% python3 -q
>>> import numpy as np
>>> np.set_printoptions(precision=3, suppress=True, linewidth=140)
>>> cent = np.array([[-4, -2, 3], [1, 4, -3]])
>>> M = np.repeat(cent, 23 // 2, axis=0)
>>> rng = np.random.default_rng(679806)
>>> M = M + 0.3 * rng.normal(size=M.shape)
>>> M
array([[-4.214, -2.351,  2.748],
       [-4.325, -2.593,  2.538],
       [-4.138, -2.03 ,  2.851],
       [-3.86 , -2.167,  2.998],
       [-3.965, -2.118,  2.517],
       [-3.964, -1.302,  3.126],
       [-3.969, -1.544,  3.55 ],
       [-4.095, -1.916,  2.927],
       [-3.888, -2.017,  3.334],
       [-3.654, -1.83 ,  3.215],
       [-4.689, -1.868,  2.685],
       [ 1.21 ,  4.085, -3.043],
       [ 1.047,  3.293, -2.957],
       [ 1.534,  3.922, -3.261],
       [ 0.785,  4.269, -2.599],
       [ 0.962,  4.042, -2.685],
       [ 1.379,  4.038, -2.968],
       [ 0.86 ,  3.623, -2.571],
       [ 0.858,  3.686, -2.976],
       [ 1.467,  3.954, -2.827],
       [ 1.456,  3.777, -2.722],
       [ 1.344,  3.349, -2.845]])
>>> other = M + rng.integers(-2, 3, (22, 2)) @ rng.integers(-2, 3, (2, 3))
>>> other
array([[-2.214, -3.351,  1.748],
       [-2.325,  0.407,  1.538],
       [-6.138,  0.97 ,  3.851],
       [ 0.14 , -0.167,  0.998],
       [-9.965, -3.118,  5.517],
       [-1.964, -4.302,  2.126],
       [ 2.031, -2.544,  0.55 ],
       [-6.095, -2.916,  3.927],
       [-7.888, -4.017,  5.334],
       [-1.654,  1.17 ,  2.215],
       [-4.689, -1.868,  2.685],
       [ 1.21 ,  0.085, -3.043],
       [ 5.047,  5.293, -4.957],
       [ 1.534,  1.922, -3.261],
       [ 0.785,  4.269, -2.599],
       [-1.038,  3.042, -1.685],
       [ 9.379,  4.038, -6.968],
       [ 4.86 ,  5.623, -4.571],
       [ 2.858,  0.686, -3.976],
       [-0.533,  6.954, -1.827],
       [-0.544,  6.777, -1.722],
       [ 7.344,  2.349, -5.845]])
>>> np.linalg.matrix_rank(other - M, tol=1e-8)
np.int64(2)
>>> other - M
array([[ 2., -1., -1.],
       [ 2.,  3., -1.],
       [-2.,  3.,  1.],
       [ 4.,  2., -2.],
       [-6., -1.,  3.],
       [ 2., -3., -1.],
       [ 6., -1., -3.],
       [-2., -1.,  1.],
       [-4., -2.,  2.],
       [ 2.,  3., -1.],
       [ 0.,  0.,  0.],
       [ 0., -4.,  0.],
       [ 4.,  2., -2.],
       [ 0., -2.,  0.],
       [ 0.,  0.,  0.],
       [-2., -1.,  1.],
       [ 8.,  0., -4.],
       [ 4.,  2., -2.],
       [ 2., -3., -1.],
       [-2.,  3.,  1.],
       [-2.,  3.,  1.],
       [ 6., -1., -3.]])
>>> np.abs(other - M).sum(axis=1)
array([ 4.,  6.,  6.,  8., 10.,  6., 10.,  4.,  8.,  6.,  0.,  4.,  8.,  2.,  0.,  4., 12.,  8.,  6.,  6.,  6., 10.])
>>> other = np.array([[3, 0], [1, -2], [3, 0]])
>>> np.linalg.matrix_rank(np.vstack([M, other.T]))
np.int64(3)
>>> np.einsum("ij->j", M)
array([-31.86 ,  20.3  ,   1.038])
>>> A = np.array([[2, 0, 0], [-1, 1, 0], [1, 1, -2], [0, 0, 0]])
>>> x0 = np.array([-4, 4, 4])
>>> (A * x0).sum(axis=1)
array([-8,  8, -8,  0])
>>> A @ (2 * x0)
array([-16,  16, -16,   0])
>>> np.einsum("ij,j->i", A, x0)
array([-8,  8, -8,  0])
>>> m1 = np.load("m.npy")
>>> m1
array([[0, 0, 0, 1],
       [0, 0, 1, 0],
       [0, 1, 0, 0],
       [1, 0, 0, 0]])
>>> other = np.array([[-9, -1, 1], [-7, 3, 0]])
>>> cent = np.kron(other, A)
>>> cent.shape
(8, 9)
>>> cent
array([[-18,   0,   0,  -2,   0,   0,   2,   0,   0],
       [  9,  -9,   0,   1,  -1,   0,  -1,   1,   0],
       [ -9,  -9,  18,  -1,  -1,   2,   1,   1,  -2],
       [  0,   0,   0,   0,   0,   0,   0,   0,   0],
       [-14,   0,   0,   6,   0,   0,   0,   0,   0],
       [  7,  -7,   0,  -3,   3,   0,   0,   0,   0],
       [ -7,  -7,  14,   3,   3,  -6,   0,   0,   0],
       [  0,   0,   0,   0,   0,   0,   0,   0,   0]])
>>> other = np.linalg.invert(m1)
Traceback (most recent call last):
  File "<python-input-26>", line 1, in <module>
    other = np.linalg.invert(m1)
            ^^^^^^^^^^^^^^^^
AttributeError: module 'numpy.linalg' has no attribute 'invert'
>>> other = np.linalg.inv(m1)
>>> (np.abs(other) > 1e-9).astype(int)
array([[0, 0, 0, 1],
       [0, 0, 1, 0],
       [0, 1, 0, 0],
       [1, 0, 0, 0]])
>>> other
array([[0., 0., 0., 1.],
       [0., 0., 1., 0.],
       [0., 1., 0., 0.],
       [1., 0., 0., 0.]])
>>> lab = rng.permutation(4)
>>> lab
array([2, 3, 1, 0])
>>> other = m1[lab][:, lab]
>>> np.diag(other)
array([0, 0, 0, 0])
>>> np.sort(np.abs(np.linalg.eigvals(other)))
array([1., 1., 1., 1.])
>>> other
array([[0, 0, 1, 0],
       [0, 0, 0, 1],
       [1, 0, 0, 0],
       [0, 1, 0, 0]])
>>> np.linalg.svd(m1, compute_uv=False)
array([1., 1., 1., 1.])
>>> np.linalg.pinv(m1)
array([[0., 0., 0., 1.],
       [0., 0., 1., 0.],
       [0., 1., 0., 0.],
       [1., 0., 0., 0.]])
>>> m1 @ m1.T
array([[1, 0, 0, 0],
       [0, 1, 0, 0],
       [0, 0, 1, 0],
       [0, 0, 0, 1]])
>>> x0 = np.array([2, 1, 0, 0])
>>> target = m1 @ x0
>>> beta, lr = np.zeros(4), 1 / np.linalg.norm(m1, 2) ** 2
>>> for i in range(15):
...     beta -= lr * m1.T @ (m1 @ beta - target)
...     if i % 5 == 0: print(i, round(np.linalg.norm(m1 @ beta - target), 3))
... 
0 0.0
5 0.0
10 0.0
>>> np.round(np.linalg.cond(m1), 3)
np.float64(1.0)
>>> W0 = np.loadtxt("layer19.csv", delimiter=",")
>>> W0
array([[ 19.004,  -6.026,  -1.591],
       [ -7.814,  17.6  ,   5.402],
       [-19.511,  -4.095,  -1.595],
       [ -9.171, -16.915,  -5.456],
       [  5.183,  18.406,   5.861],
       [-16.074, -11.279,  -3.796],
       [ -7.89 , -17.498,  -5.619],
       [ 19.473,   4.256,   1.644],
       [-10.494,  16.291,   4.949],
       [ -0.988,  19.063,   5.97 ],
       [ -1.954, -18.981,  -5.991],
       [ 18.449,   7.28 ,   2.578],
       [ 14.416,  13.16 ,   4.36 ],
       [ 12.731,  14.658,   4.804],
       [-17.194,   9.821,   2.811],
       [ 14.934,  12.623,   4.2  ],
       [ -6.997, -17.844,  -5.713],
       [-11.368, -15.647,  -5.093],
       [  1.582, -19.029,  -5.95 ],
       [  4.526,  18.566,   5.901],
       [-13.461, -14.051,  -4.625],
       [-19.839,   2.489,   0.468],
       [ -1.924,  19.002,   5.936],
       [-19.364,  -4.679,  -1.776],
       [-17.319,  -9.462,  -3.245]])
>>> Xc = W0 - W0.mean(axis=1)
Traceback (most recent call last):
  File "<python-input-46>", line 1, in <module>
    Xc = W0 - W0.mean(axis=1)
         ~~~^~~~~~~~~~~~~~~~~
ValueError: operands could not be broadcast together with shapes (25,3) (25,) 
>>> Xc = W0 - W0.mean(axis=0)
>>> left, s, vt = np.linalg.svd(Xc, full_matrices=False)
>>> vt[0] * np.sign(vt[0, np.abs(vt[0]).argmax()])
array([0.562, 0.787, 0.256])
>>> np.abs(vt[0]).argmax()
np.int64(1)
>>> s.round(3) + 0
array([82.118, 55.148,  0.   ])
>>> np.searchsorted(np.cumsum(s ** 2) / (s ** 2).sum(), 0.9) + 1
np.int64(2)
>>> np.round(Xc.mean(axis=0), 3) + 0
array([0., 0., 0.])
>>> def softmax(z):
...     e = np.exp(z - z.max(axis=-1, keepdims=True))
...     return e / e.sum(axis=-1, keepdims=True)
... 
>>> np.round(softmax(10 * W0[15]), 3) + 0
array([1., 0., 0.])
>>> np.round(softmax(W0[15]), 3) + 0
array([0.91, 0.09, 0.  ])
>>> S = W0 @ W0.T / np.sqrt(3)
>>> softmax(S).round(6).argmax(axis=1)
array([ 0,  1,  2,  3,  4,  5,  6,  7,  8,  9, 10, 11, 12, 13, 14, 15, 16, 17, 18, 19, 20, 21, 22, 23, 24])
>>> F = np.loadtxt("w.csv", delimiter=",")
>>> F
array([[11.331,  2.611,  7.029],
       [ 7.988,  2.572,  4.651],
       [ 6.071,  2.389,  3.343],
       [ 4.694,  2.158,  2.44 ],
       [ 1.296,  0.974,  0.456],
       [-0.127, -0.112,  0.031],
       [-0.137,  0.04 ,  0.11 ],
       [-0.092,  0.37 ,  0.145],
       [-0.075,  3.788, -0.38 ],
       [-0.227,  5.289, -0.791]])
>>> lab = F[:, 2] > np.median(F[:, 2])
>>> r0 = F[lab].mean(axis=0) - F[~lab].mean(axis=0)
>>> ((F - F.mean(axis=0)) @ r0 > 0).astype(int)
array([1, 1, 1, 1, 0, 0, 0, 0, 0, 0])
>>> r0
array([6.408, 0.266, 3.761])
>>> lab.astype(int)
array([1, 1, 1, 1, 1, 0, 0, 0, 0, 0])
>>> np.argsort(-np.abs(r0).round(6), kind="stable")
array([0, 2, 1])
>>> Xc = (F - F.mean(axis=0)) / F.std(axis=0)
>>> Xc.std(axis=0)
array([1., 1., 1.])
>>> beta = np.linalg.lstsq(np.delete(Xc, 2, axis=1), Xc[:, 2])[0]
>>> np.abs(beta).argmax()
np.int64(0)
>>> W1 = np.array([[0, -2], [0, 0], [1, -1]])
>>> beta = np.array([0, 3])
>>> hid = np.maximum(F @ W1 + beta, 0)
>>> hid
array([[7.029, 0.   ],
       [4.651, 0.   ],
       [3.343, 0.   ],
       [2.44 , 0.   ],
       [0.456, 0.   ],
       [0.031, 3.223],
       [0.11 , 3.164],
       [0.145, 3.039],
       [0.   , 3.53 ],
       [0.   , 4.245]])
>>> cent = np.array([[2, 7], [8, 9]])
>>> (hid @ cent).round(6).argmax(axis=1)
array([1, 1, 1, 1, 1, 1, 1, 1, 1, 1])
>>> W1 @ cent
array([[-16, -18],
       [  0,   0],
       [ -6,  -2]])
>>> other = np.c_[hid[:, :1] @ np.array([[-1]]), np.array([2, 2, 2, 1, 2, 1, 1, 1, 1, 2])]
>>> other
array([[-7.029,  2.   ],
       [-4.651,  2.   ],
       [-3.343,  2.   ],
       [-2.44 ,  1.   ],
       [-0.456,  2.   ],
       [-0.031,  1.   ],
       [-0.11 ,  1.   ],
       [-0.145,  1.   ],
       [ 0.   ,  1.   ],
       [ 0.   ,  2.   ]])
>>> np.round(np.linalg.norm(other - hid @ np.linalg.lstsq(hid, other)[0], axis=0), 3) + 0
array([0.  , 2.18])
>>> np.linalg.norm(np.linalg.qr(hid)[0].T @ other, axis=0) ** 2 / ((other ** 2).sum(axis=0) + 1e-12)
array([1.  , 0.81])
>>> np.round(np.linalg.lstsq(hid, other[:, 0])[0], 3) + 0
array([-1.,  0.])
